$ python -q
>>> import numpy as np
>>> import numpy.linalg as la
>>> np.set_printoptions(precision=2, suppress=True, linewidth=120, legacy="1.25")
>>> A = np.array([[5, 3, 3],
...     [4, 4, 1],
...     [5, 0, 0],
...     [3, 5, 5],
...     [2, 0, 0],
...     [5, 2, 1],
...     [0, 2, 0],
...     [5, 4, 5]])
>>> A[4] = A[5]
>>> A
array([[5, 3, 3],
       [4, 4, 1],
       [5, 0, 0],
       [3, 5, 5],
       [5, 2, 1],
       [5, 2, 1],
       [0, 2, 0],
       [5, 4, 5]])
>>> # row 5 repeats row 4
>>> hat = A @ la.solve(A.T @ A, A.T)
>>> print(np.diag(hat))
[0.2  0.58 0.45 0.52 0.22 0.22 0.33 0.47]
>>> np.round((np.eye(8) - hat) @ A, 2) + 0
array([[0., 0., 0.],
       [0., 0., 0.],
       [0., 0., 0.],
       [0., 0., 0.],
       [0., 0., 0.],
       [0., 0., 0.],
       [0., 0., 0.],
       [0., 0., 0.]])
>>> np.allclose(hat @ hat, hat)
True
>>> np.trace(hat)
3.0
>>> rng = np.random.default_rng(246396)
>>> M2 = A + rng.integers(-2, 3, (8, 1)) @ rng.integers(-2, 3, (1, 3))
>>> M2
array([[ 7,  5,  5],
       [ 4,  4,  1],
       [ 7,  2,  2],
       [-1,  1,  1],
       [ 3,  0, -1],
       [ 5,  2,  1],
       [-4, -2, -4],
       [ 3,  2,  3]])
>>> np.abs(M2 - A).sum(axis=1)
array([ 6,  0,  6, 12,  6,  0, 12,  6])
>>> vec = np.array([-1, -2, 3])
>>> y = M2 @ vec
>>> la.solve(M2.T @ M2, M2.T @ y)
array([-1., -2.,  3.])
>>> np.round(la.pinv(M2) @ M2, 2) + 0
array([[1., 0., 0.],
       [0., 1., 0.],
       [0., 0., 1.]])
>>> y
array([-2, -9, -5,  2, -6, -6, -4,  2])
>>> y = y + 0.05 * rng.normal(size=8)
>>> print(y)
[-2.02 -9.03 -5.05  2.01 -6.   -6.01 -4.    1.98]
>>> coef, *_ = la.lstsq(M2, y)
>>> [round(float(la.norm(la.solve(M2.T @ M2 + lam * np.eye(3), M2.T @ y))), 2) for lam in (0, 1, 10, 100)]
[3.75, 3.37, 1.94, 0.52]
>>> coef.round()
array([-1., -2.,  3.])
>>> arr = np.loadtxt("x.csv", delimiter=",")
>>> arr
array([[9., 3., 3., 0., 0., 6., 6.],
       [0., 0., 0., 0., 0., 0., 0.],
       [1., 2., 2., 3., 1., 1., 2.],
       [3., 1., 1., 0., 0., 2., 2.],
       [3., 6., 6., 9., 3., 3., 6.],
       [5., 5., 5., 6., 2., 4., 6.]])
>>> la.matrix_rank(arr, rtol=0.1)
2
>>> print(np.argsort(-la.norm(arr, axis=0).round(6), kind="stable")[:3])
[3 0 6]
>>> round(float(la.norm(arr, 2) / la.norm(arr)), 2)
0.93
>>> la.cond(arr) > 100
True
>>> M2 = arr + rng.integers(-2, 3, (6, 2)) @ rng.integers(-2, 3, (2, 7))
>>> print(M2)
[[ 9.  1.  1.  6.  6.  8.  2.]
 [ 2.  3.  0. -4. -5. -3.  2.]
 [-1.  0.  3.  4.  3.  3.  2.]
 [ 3.  1.  1.  0.  0.  2.  2.]
 [-1.  3.  9.  8.  4.  6.  8.]
 [ 5.  7.  7.  0. -4.  2. 10.]]
>>> np.abs(M2 - arr).sum(axis=1)
array([22., 19., 10.,  0., 17., 22.])
>>> la.matrix_rank(M2 - arr, tol=1e-8)
2
>>> np.round(la.svd(M2 - arr, compute_uv=False), 2) + 0
array([16.31,  8.24,  0.  ,  0.  ,  0.  ,  0.  ])
>>> M2 - arr
array([[ 0., -2., -2.,  6.,  6.,  2., -4.],
       [ 2.,  3.,  0., -4., -5., -3.,  2.],
       [-2., -2.,  1.,  1.,  2.,  2.,  0.],
       [ 0.,  0.,  0.,  0.,  0.,  0.,  0.],
       [-4., -3.,  3., -1.,  1.,  3.,  2.],
       [ 0.,  2.,  2., -6., -6., -2.,  4.]])
